$ python -q
>>> import numpy as np
>>> np.set_printoptions(precision=3, suppress=True, linewidth=200, legacy="1.25")
>>> feats = np.loadtxt("data.csv", delimiter=",")
>>> feats
array([[ 1.,  0.,  0.,  0.,  0.,  0.,  0.,  0.,  0.,  0.,  0.,  0.,  0.,  0.],
       [-2.,  1.,  0.,  0.,  0.,  0.,  0.,  0.,  0.,  0.,  0.,  0.,  0.,  0.],
       [ 1., -1.,  1.,  0.,  0.,  0.,  0.,  0.,  0.,  0.,  0.,  0.,  0.,  0.],
       [ 0., -3., -2.,  1.,  0.,  0.,  0.,  0.,  0.,  0.,  0.,  0.,  0.,  0.],
       [ 2.,  2., -1.,  3.,  1.,  0.,  0.,  0.,  0.,  0.,  0.,  0.,  0.,  0.],
       [ 3., -1., -3., -1., -3.,  1.,  0.,  0.,  0.,  0.,  0.,  0.,  0.,  0.],
       [ 0., -2.,  2., -2., -3.,  3.,  1.,  0.,  0.,  0.,  0.,  0.,  0.,  0.],
       [ 0.,  2.,  3.,  0.,  3.,  1., -1.,  1.,  0.,  0.,  0.,  0.,  0.,  0.],
       [ 0., -2.,  3.,  0.,  3., -1.,  1.,  0.,  1.,  0.,  0.,  0.,  0.,  0.],
       [-2.,  3.,  2.,  2.,  2., -2., -3.,  1., -2.,  1.,  0.,  0.,  0.,  0.],
       [-1.,  1., -3.,  1.,  0., -3.,  2.,  1.,  0.,  0.,  1.,  0.,  0.,  0.],
       [ 0.,  2.,  3.,  1.,  3.,  3.,  0.,  3., -1.,  0.,  3.,  1.,  0.,  0.],
       [-3.,  0.,  1., -1.,  2.,  2.,  1.,  2.,  2.,  2., -3., -2.,  1.,  0.],
       [ 2.,  1.,  3.,  1., -1., -1.,  0.,  1.,  0., -3.,  1.,  3., -3.,  1.]])
>>> print(np.linalg.norm(feats, axis=0))
[6.083 6.557 8.307 4.796 7.416 6.245 4.123 4.123 3.162 3.742 4.472 3.742 3.162 1.   ]
>>> round(float(np.linalg.norm(feats, "nuc")), 3)
53.233
>>> np.linalg.norm(feats, axis=1)
array([1.   , 2.236, 1.732, 3.742, 4.359, 5.477, 5.568, 5.   , 5.   , 6.633, 5.196, 7.211, 6.782, 6.856])
>>> round(np.linalg.norm(feats[5] - feats[10]), 3)
7.416
>>> np.round(np.linalg.norm(feats, 2), 3)
11.181
>>> round(np.linalg.norm(feats[5], 1), 3), np.round(np.linalg.norm(feats[5], np.inf), 3)
(12.0, 3.0)
>>> np.linalg.norm(feats, axis=1).argmax()
11
